$ python -q
>>> import numpy as np
>>> np.set_printoptions(suppress=True, linewidth=160)
>>> X = np.load("out4.npy")
>>> X
array([[ 6., -4.,  4.,  2.],
       [-4.,  6., -4., -2.],
       [ 4., -4.,  6.,  2.],
       [ 2., -2.,  2.,  3.]])
>>> evals, V = np.linalg.eigh(X)
>>> x = np.array([8, -8, -6, 4])
>>> np.round(V * np.maximum(evals, 0) @ V.T, 2)
array([[ 6., -4.,  4.,  2.],
       [-4.,  6., -4., -2.],
       [ 4., -4.,  6.,  2.],
       [ 2., -2.,  2.,  3.]])
>>> x @ X @ x
np.float64(936.0)
>>> M = np.array([[2, 1, -4, 4, 4],
...     [-1, -5, -7, 7, 7],
...     [3, -7, -9, -3, -4],
...     [-1, -5, -7, 7, 7],
...     [1, 4, -9, -6, -6]])
>>> Uu, s, VT = np.linalg.svd(M)
>>> V = VT[:(s > 1e-8).sum()]
>>> rng = np.random.default_rng(79)
>>> x = M[0] + -3 * M[1] + rng.integers(2) * np.eye(5)[3]
>>> x
array([  5.,  16.,  17., -17., -17.])
>>> round(float(np.linalg.norm(x - V.T @ V @ x)), 2)
0.0
>>> np.linalg.matrix_rank(np.vstack([M, x]))
np.int64(4)
>>> out = M + rng.integers(-2, 3, (5, 4)) @ rng.integers(-2, 3, (4, 5))
>>> out
array([[  6,   1,  -2,  12,   4],
       [ -1,   2, -11,   7,  -1],
       [ 15,  -7, -11,   5,  -4],
       [  1,  -6,  -7,  13,   9],
       [ -1,  -3,  -7,   0,   4]])
>>> np.round(np.linalg.svd(out - M, compute_uv=False), 2) + 0
array([18.9 , 16.24,  5.69,  3.09,  0.  ])
>>> out - M
array([[ 4,  0,  2,  8,  0],
       [ 0,  7, -4,  0, -8],
       [12,  0, -2,  8,  0],
       [ 2, -1,  0,  6,  2],
       [-2, -7,  2,  6, 10]])
>>> np.linalg.matrix_rank(out - M, tol=1e-8)
np.int64(4)
>>> r = np.linalg.matrix_rank(M)
>>> r
np.int64(4)
>>> null = np.linalg.svd(M)[2][r:].T
>>> [int(np.linalg.matrix_rank(M[:i])) for i in range(1, len(M) + 1)]
[1, 2, 3, 3, 4]
>>> np.allclose(M @ null, 0)
True
>>> null.shape
(5, 1)
>>> np.linalg.matrix_rank(M.T @ M), np.linalg.matrix_rank(M @ M.T)
(np.int64(4), np.int64(4))
>>> np.linalg.lstsq(M[:-1].T, M[-1])[2]
np.int32(3)
>>> np.abs(np.diag(np.linalg.qr(M)[1])) > 1e-9
array([ True,  True,  True,  True, False])
>>> L = np.linalg.cholesky(X)
>>> L.round(2)
array([[ 2.45,  0.  ,  0.  ,  0.  ],
       [-1.63,  1.83,  0.  ,  0.  ],
       [ 1.63, -0.73,  1.67,  0.  ],
       [ 0.82, -0.37,  0.24,  1.46]])
>>> np.round(X / np.sqrt(np.outer(np.diag(X), np.diag(X))), 2)
array([[ 1.  , -0.67,  0.67,  0.47],
       [-0.67,  1.  , -0.67, -0.47],
       [ 0.67, -0.67,  1.  ,  0.47],
       [ 0.47, -0.47,  0.47,  1.  ]])
>>> K = np.load("layer4.npy")
>>> K
array([[-0.2 ,  6.12, -3.05,  5.98,  1.85,  3.32],
       [-0.95,  0.44,  0.5 , -0.54,  0.1 , -0.71],
       [ 3.13, -1.68, -1.73,  0.76, -0.27,  3.23],
       [ 2.98, -1.3 , -2.03,  0.63,  0.16,  3.82],
       [ 2.68, -2.74, -1.5 , -0.93,  0.75,  2.65]])
>>> Uu, s, VT = np.linalg.svd(K)
>>> V = VT[:(s > 1e-8).sum()]
>>> x = K[3] + 2 * K[1] + rng.integers(2) * np.eye(6)[4]
>>> x.round(2)
array([ 1.08, -0.42, -1.03, -0.45,  1.36,  2.4 ])
>>> np.round(np.diag(V.T @ V), 2)
array([0.49, 0.71, 0.26, 0.82, 0.87, 0.84])
>>> round(np.linalg.norm(x - V.T @ V @ x), 2)
np.float64(0.35)
>>> Uu, s, VT = np.linalg.svd(M)
>>> s.round(2) + 0
array([20.11, 16.28,  7.44,  2.86,  0.  ])
>>> out = Uu[:, :4] @ np.diag(s[:4]) @ VT[:4]
>>> round(np.abs(M - out).max(), 2)
np.float64(0.0)
>>> x = np.array([0, 0, 1, 1, 0, -3])
>>> h = np.maximum(K @ x, 0)
>>> h
array([0.  , 2.09, 0.  , 0.  , 0.  ])
>>> K * (h > 1e-9)[:, None]
array([[-0.  ,  0.  , -0.  ,  0.  ,  0.  ,  0.  ],
       [-0.95,  0.44,  0.5 , -0.54,  0.1 , -0.71],
       [ 0.  , -0.  , -0.  ,  0.  , -0.  ,  0.  ],
       [ 0.  , -0.  , -0.  ,  0.  ,  0.  ,  0.  ],
       [ 0.  , -0.  , -0.  , -0.  ,  0.  ,  0.  ]])
>>> np.round(np.maximum(K @ x, 0) - np.maximum(-K @ x, 0), 2)
array([ -7.03,   2.09, -10.66, -12.86, -10.38])
>>> out = np.array([[0.4], [-0.6]])
>>> cent = np.array([[-1.8, 0.5, 1.3, 0.2, 0.1]])
>>> m1 = out @ cent
>>> m1.round(2)
array([[-0.72,  0.2 ,  0.52,  0.08,  0.04],
       [ 1.08, -0.3 , -0.78, -0.12, -0.06]])
>>> r = np.linalg.matrix_rank(m1)
>>> r
np.int64(1)
>>> null = np.linalg.svd(m1)[2][r:].T
>>> np.round(m1 @ null, 2) + 0
array([[0., 0., 0., 0.],
       [0., 0., 0., 0.]])
>>> [int(np.linalg.matrix_rank(m1[:, :j + 1])) for j in range(5)]
[1, 1, 1, 1, 1]
>>> Uu, s, VT = np.linalg.svd(m1)
>>> V = VT[:(s > 1e-8).sum()]
>>> x = m1[1] + 2 * m1[0] + rng.integers(2) * np.eye(5)[1]
>>> x.round(2)
array([-0.36,  0.1 ,  0.26,  0.04,  0.02])
>>> np.round(np.linalg.norm(x - V.T @ V @ x), 2)
np.float64(0.0)
>>> np.round(V.T @ V, 2) + 0
array([[ 0.62, -0.17, -0.45, -0.07, -0.03],
       [-0.17,  0.05,  0.12,  0.02,  0.01],
       [-0.45,  0.12,  0.32,  0.05,  0.02],
       [-0.07,  0.02,  0.05,  0.01,  0.  ],
       [-0.03,  0.01,  0.02,  0.  ,  0.  ]])
